$ ipython --no-banner

In [1]: import numpy as np

In [2]: import numpy.linalg as la

In [3]: np.set_printoptions(precision=2, suppress=True, linewidth=100)

In [4]: def rd(a):
   ...:     return np.round(a, 2) + 0
   ...: 

In [5]: K = np.load("m.npy")

In [6]: K
Out[6]: 
array([[-2., -1.,  3.],
       [-2.,  0., -2.],
       [ 0.,  0.,  2.]])

In [7]: x0 = np.array([0, 0, 3])

In [8]: target = K @ x0

In [9]: target
Out[9]: array([ 9., -6.,  6.])

In [10]: rd(la.solve(K, -3 * target))
Out[10]: array([ 0.,  0., -9.])

In [11]: rd(la.solve(K, target))
Out[11]: array([0., 0., 3.])

In [12]: B = K / la.norm(K, axis=1, keepdims=True)

In [13]: C2 = B @ B.T

In [14]: rd(np.degrees(np.arccos(np.clip(C2[2, 0], -1, 1))))
Out[14]: np.float64(36.7)

In [15]: (np.abs(C2) > 0.9).astype(int)
Out[15]: 
array([[1, 0, 0],
       [0, 1, 0],
       [0, 0, 1]])

In [16]: J = np.array([[0.7, 0.5, 2.1],
    ...:     [1.7, -2.4, -0.8],
    ...:     [-0.1, -0.8, 0.4],
    ...:     [0.7, 0.8, 0.0],
    ...:     [1.9, 0.1, 1.3],
    ...:     [-0.1, -0.5, 1.4],
    ...:     [1.8, -1.4, -0.1],
    ...:     [0.4, -0.6, -0.2],
    ...:     [-0.6, 0.4, 0.0],
    ...:     [1.4, -0.2, 0.0],
    ...:     [-0.2, -2.3, 0.6],
    ...:     [0.2, -0.6, 2.0],
    ...:     [-1.2, 1.8, 0.1],
    ...:     [1.1, 0.1, -0.7],
    ...:     [-1.4, 0.5, -0.2],
    ...:     [0.2, 2.7, -0.7]])

In [17]: J[0] *= 10

In [18]: J
Out[18]: 
array([[ 7. ,  5. , 21. ],
       [ 1.7, -2.4, -0.8],
       [-0.1, -0.8,  0.4],
       [ 0.7,  0.8,  0. ],
       [ 1.9,  0.1,  1.3],
       [-0.1, -0.5,  1.4],
       [ 1.8, -1.4, -0.1],
       [ 0.4, -0.6, -0.2],
       [-0.6,  0.4,  0. ],
       [ 1.4, -0.2,  0. ],
       [-0.2, -2.3,  0.6],
       [ 0.2, -0.6,  2. ],
       [-1.2,  1.8,  0.1],
       [ 1.1,  0.1, -0.7],
       [-1.4,  0.5, -0.2],
       [ 0.2,  2.7, -0.7]])

In [19]: idx = J[:, 2] > np.median(J[:, 2])

In [20]: u = J[idx].mean(axis=0) - J[~idx].mean(axis=0)

In [21]: rd((((J - J.mean(axis=0)) @ u > 0) == idx).mean())
Out[21]: np.float64(0.69)

In [22]: idx.astype(int)
Out[22]: array([1, 0, 1, 0, 1, 1, 0, 0, 0, 0, 1, 1, 1, 0, 0, 0])

In [23]: rd(u)
Out[23]: array([0.48, 0.4 , 4.13])

In [24]: B = np.c_[J[:, :2] @ np.array([[2, 5], [4, 4]]), np.array([3, 2, 3, 3, 3, 0, 2, 0, 0, 1, 2, 3, 3, 3, 1, 2])]

In [25]: rd(B)
Out[25]: 
array([[ 34. ,  55. ,   3. ],
       [ -6.2,  -1.1,   2. ],
       [ -3.4,  -3.7,   3. ],
       [  4.6,   6.7,   3. ],
       [  4.2,   9.9,   3. ],
       [ -2.2,  -2.5,   0. ],
       [ -2. ,   3.4,   2. ],
       [ -1.6,  -0.4,   0. ],
       [  0.4,  -1.4,   0. ],
       [  2. ,   6.2,   1. ],
       [ -9.6, -10.2,   2. ],
       [ -2. ,  -1.4,   3. ],
       [  4.8,   1.2,   3. ],
       [  2.6,   5.9,   3. ],
       [ -0.8,  -5. ,   1. ],
       [ 11.2,  11.8,   2. ]])

In [26]: la.matrix_rank(B)
Out[26]: np.int64(3)

In [27]: la.matrix_rank(np.c_[J, B])
Out[27]: np.int64(4)

In [28]: rd(la.norm(la.qr(J)[0].T @ B, axis=0) ** 2 / ((B ** 2).sum(axis=0) + 1e-12))
Out[28]: array([1.  , 1.  , 0.25])

In [29]: rd(la.lstsq(J, B[:, 0])[0])
Out[29]: array([2., 4., 0.])

In [30]: x0 = np.array([3, -2, 1])

In [31]: target = J @ x0

In [32]: rd(la.lstsq(J, target)[0])
Out[32]: array([ 3., -2.,  1.])

In [33]: rd(la.pinv(J) @ J)
Out[33]: 
array([[1., 0., 0.],
       [0., 1., 0.],
       [0., 0., 1.]])

In [34]: rd(target)
Out[34]: 
array([32. ,  9.1,  1.7,  0.5,  6.8,  2.1,  8.1,  2.2, -2.6,  4.6,  4.6,  3.8, -7.1,  2.4, -5.4,
       -5.5])

In [35]: rng = np.random.default_rng(513)

In [36]: target = target + 0.3 * rng.normal(size=16)

In [37]: rd(target)
Out[37]: 
array([32.03,  9.17,  1.77,  0.39,  6.73,  2.55,  7.89,  2.17, -2.31,  4.76,  4.16,  3.6 , -7.19,
        2.72, -4.99, -5.76])

In [38]: b, *_ = la.lstsq(J, target)

In [39]: b.round()
Out[39]: array([ 3., -2.,  1.])

In [40]: rd(J.T @ (target - J @ b))
Out[40]: array([0., 0., 0.])

In [41]: rd(la.norm(target - J @ b))
Out[41]: np.float64(0.97)

In [42]: Xs = (J - J.mean(axis=0)) / J.std(axis=0)

In [43]: np.argwhere(np.abs(Xs) > 2)
Out[43]: 
array([[0, 0],
       [0, 1],
       [0, 2]])

In [44]: b = la.lstsq(np.delete(Xs, 0, axis=1), Xs[:, 0])[0]

In [45]: rd(1 - np.var(Xs[:, 0] - np.delete(Xs, 0, axis=1) @ b))
Out[45]: np.float64(0.72)

In [46]: m1 = np.load("x.npy")

In [47]: m1
Out[47]: 
array([[1, 0],
       [0, 0]])

In [48]: rd(la.eigvals(m1).sum().real)
Out[48]: np.float64(1.0)

In [49]: rd(la.eigvals(m1))
Out[49]: array([1., 0.])

In [50]: rd(la.det(m1.T))
Out[50]: np.float64(0.0)

In [51]: rd(la.det(m1[::-1]))
Out[51]: np.float64(0.0)

In [52]: rd(la.det(2 * m1)), rd(la.det(m1))
Out[52]: (np.float64(0.0), np.float64(0.0))

In [53]: rank = la.matrix_rank(m1)

In [54]: rank
Out[54]: np.int64(1)

In [55]: null = la.svd(m1)[2][rank:].T

In [56]: [int(la.matrix_rank(np.delete(m1, i, axis=0))) for i in range(2)]
Out[56]: [0, 1]

In [57]: null.shape
Out[57]: (2, 1)

In [58]: m1 @ null
Out[58]: 
array([[0.],
       [0.]])

In [59]: [int(la.matrix_rank(m1[:i])) for i in range(1, len(m1) + 1)]
Out[59]: [1, 1]

In [60]: null @ null.T
Out[60]: 
array([[0., 0.],
       [0., 1.]])

In [61]: C2 = np.cov(J, rowvar=False)

In [62]: rd(J.std(axis=0))
Out[62]: array([1.87, 1.78, 5.09])

In [63]: rd(np.corrcoef(J.T))
Out[63]: 
array([[1.  , 0.46, 0.84],
       [0.46, 1.  , 0.67],
       [0.84, 0.67, 1.  ]])

In [64]: np.argwhere(np.triu(np.abs(np.corrcoef(J.T)) > 0.8, 1))
Out[64]: array([[0, 2]])

In [65]: C2.shape
Out[65]: (3, 3)

In [66]: W0 = np.array([[2, 1, 2],
    ...:     [2, 0, 1],
    ...:     [2, 0, 1],
    ...:     [2, 13, 5],
    ...:     [2, 5, 3],
    ...:     [2, 1, 2],
    ...:     [2, 13, 5],
    ...:     [2, 1, 2],
    ...:     [2, 0, 0],
    ...:     [2, 0, 0],
    ...:     [2, 5, 3],
    ...:     [2, 0, 1],
    ...:     [2, 0, 1]])

In [67]: W0
Out[67]: 
array([[ 2,  1,  2],
       [ 2,  0,  1],
       [ 2,  0,  1],
       [ 2, 13,  5],
       [ 2,  5,  3],
       [ 2,  1,  2],
       [ 2, 13,  5],
       [ 2,  1,  2],
       [ 2,  0,  0],
       [ 2,  0,  0],
       [ 2,  5,  3],
       [ 2,  0,  1],
       [ 2,  0,  1]])

In [68]: m1 @ m1
Out[68]: 
array([[1, 0],
       [0, 0]])

In [69]: (m1 != 0).astype(int)
Out[69]: 
array([[1, 0],
       [0, 0]])

In [70]: rd(la.det(m1))
Out[70]: np.float64(0.0)

In [71]: (la.matrix_power((m1 != 0) + (m1.T != 0) + np.eye(2), 2) > 0).astype(int)
Out[71]: 
array([[1, 0],
       [0, 1]])

In [72]: mat = 0.2 ** np.abs(np.subtract.outer(np.arange(2), np.arange(2)))

In [73]: mat
Out[73]: 
array([[1. , 0.2],
       [0.2, 1. ]])

In [74]: # symmetric

In [75]: O = mat.astype(float).copy()

In [76]: for j in range(2):
    ...:     O[:, j] -= O[:, :j] @ (O[:, :j].T @ O[:, j])
    ...:     O[:, j] /= la.norm(O[:, j])
    ...: 

In [77]: rd(O.T @ O)
Out[77]: 
array([[1., 0.],
       [0., 1.]])

In [78]: rd(O.T @ mat)
Out[78]: 
array([[1.02, 0.39],
       [0.  , 0.94]])

In [79]: O, R = la.qr(mat)

In [80]: rd(O @ R)
Out[80]: 
array([[1. , 0.2],
       [0.2, 1. ]])

In [81]: rd(np.abs(np.diag(R)))
Out[81]: array([1.02, 0.94])

In [82]: rd(abs(R[0, 0])), rd(la.norm(mat[:, 0]))
Out[82]: (np.float64(1.02), np.float64(1.02))

In [83]: rd(R)
Out[83]: 
array([[-1.02, -0.39],
       [ 0.  ,  0.94]])

In [84]: x0 = np.ones(2)

In [85]: for _ in range(6):
    ...:     x0 = mat @ x0
    ...:     x0 /= la.norm(x0)
    ...:     print(round(x0 @ mat @ x0, 2))
    ...: 
1.2
1.2
1.2
1.2
1.2
1.2

In [86]: rd(la.eigvalsh(mat)[-1])
Out[86]: np.float64(1.2)

In [87]: ev, evecs = la.eig(mat)

In [88]: rd(np.prod(ev))
Out[88]: np.float64(0.96)

In [89]: rd(np.sort(la.eigvals(mat @ mat)))
Out[89]: array([0.64, 1.44])

In [90]: rd(ev)
Out[90]: array([1.2, 0.8])

In [91]: rd(np.sort(la.eigvals(mat.T)))
Out[91]: array([0.8, 1.2])

In [92]: x0 = np.array([5, 7])

In [93]: mat @ x0
Out[93]: array([6.4, 8. ])

In [94]: np.einsum("ij,j->i", mat, x0)
Out[94]: array([6.4, 8. ])

In [95]: mat @ np.eye(2)[0]
Out[95]: array([1. , 0.2])

In [96]: data = np.load("mat.npy")

In [97]: data
Out[97]: 
array([[ 2,  0,  0],
       [ 3,  0,  1],
       [ 3,  1,  1],
       [ 3,  3,  3],
       [ 3,  4,  4],
       [ 4,  5,  5],
       [ 4,  6,  7],
       [ 6,  7,  9],
       [ 8,  8, 10],
       [ 8,  8, 10],
       [ 9, 10, 11],
       [ 9, 10, 13],
       [ 9, 12, 15],
       [10, 12, 16],
       [11, 14, 17],
       [13, 14, 19],
       [15, 15, 20],
       [15, 15, 21],
       [16, 17, 23]])

In [98]: C2 = np.cov(data, rowvar=False)

In [99]: rd(data.std(axis=0))
Out[99]: array([4.44, 5.23, 7.11])

In [100]: np.argwhere(np.triu(np.abs(np.corrcoef(data.T)) > 0.8, 1))
Out[100]: 
array([[0, 1],
       [0, 2],
       [1, 2]])

In [101]: rd(np.corrcoef(data[:, 2], data[:, 0])[0, 1])
Out[101]: np.float64(0.98)

In [102]: np.argsort(-data.std(axis=0).round(6), kind="stable")
Out[102]: array([2, 1, 0])

In [103]: rd(C2)
Out[103]: 
array([[20.83, 23.58, 32.65],
       [23.58, 28.82, 38.94],
       [32.65, 38.94, 53.4 ]])

In [104]: rd(np.corrcoef(data.T))
Out[104]: 
array([[1.  , 0.96, 0.98],
       [0.96, 1.  , 0.99],
       [0.98, 0.99, 1.  ]])

In [105]: np.median(data, axis=0)
Out[105]: array([ 8.,  8., 10.])

In [106]: feats = np.load("out19.npy")

In [107]: feats
Out[107]: 
array([[-1.  , -0.9 , -0.3 ,  1.  ],
       [-0.54,  0.05,  0.5 , -0.08],
       [-0.6 ,  0.2 ,  0.4 , -0.1 ]])

In [108]: Uu, sv, VT = la.svd(feats, full_matrices=False)

In [109]: np.allclose(Uu * sv @ VT, feats)
Out[109]: True

In [110]: rd(np.abs(VT[0]))
Out[110]: array([0.65, 0.5 , 0.11, 0.56])

In [111]: (sv > 1e-8).sum()
Out[111]: np.int64(3)

In [112]: rd(Uu.T @ Uu)
Out[112]: 
array([[1., 0., 0.],
       [0., 1., 0.],
       [0., 0., 1.]])

In [113]: x0 = np.array([-5, 4, -3, 0])

In [114]: rd(feats @ (2 * x0))
Out[114]: array([4.6, 2.8, 5.2])

In [115]: rd((feats * x0).sum(axis=1))
Out[115]: array([2.3, 1.4, 2.6])

In [116]: rd(feats * x0)
Out[116]: 
array([[ 5. , -3.6,  0.9,  0. ],
       [ 2.7,  0.2, -1.5,  0. ],
       [ 3. ,  0.8, -1.2,  0. ]])

In [117]: rd(np.einsum("ij,j->i", feats, x0))
Out[117]: array([2.3, 1.4, 2.6])

In [118]: F = np.loadtxt("dump.csv", delimiter=",")

In [119]: F
Out[119]: 
array([[ 0.5,  0.1, -0.8,  0. ],
       [-0.9, -3.2, -0.7,  0.2],
       [ 0.4,  0.8,  0.2, -0.2],
       [-0.7,  0.6, -0.4,  1. ]])

In [120]: th = np.radians(36)

In [121]: R = np.eye(4)

In [122]: R[0, 0] = R[3, 3] = np.cos(th)

In [123]: R[0, 3], R[3, 0] = -np.sin(th), np.sin(th)

In [124]: rd(R)
Out[124]: 
array([[ 0.81,  0.  ,  0.  , -0.59],
       [ 0.  ,  1.  ,  0.  ,  0.  ],
       [ 0.  ,  0.  ,  1.  ,  0.  ],
       [ 0.59,  0.  ,  0.  ,  0.81]])

In [125]: B = F @ R.T

In [126]: np.allclose(F @ F.T, B @ B.T)
Out[126]: True

In [127]: rd(np.abs(B - F).max(axis=0))
Out[127]: array([0.45, 0.  , 0.  , 0.6 ])

In [128]: x0 = np.array([0, 1, 0, 0])

In [129]: a = np.maximum(R @ x0, 0)

In [130]: a
Out[130]: array([0., 1., 0., 0.])

In [131]: rd(np.tanh(R @ x0))
Out[131]: array([0.  , 0.76, 0.  , 0.  ])

In [132]: R * (a > 1e-9)[:, None]
Out[132]: 
array([[ 0.,  0.,  0., -0.],
       [ 0.,  1.,  0.,  0.],
       [ 0.,  0.,  0.,  0.],
       [ 0.,  0.,  0.,  0.]])

In [133]: np.flatnonzero(a > 1e-9)
Out[133]: array([1])

In [134]: R.T @ a
Out[134]: array([0., 1., 0., 0.])

In [135]: np.maximum(R @ x0, 0) - np.maximum(-R @ x0, 0)
Out[135]: array([0., 1., 0., 0.])
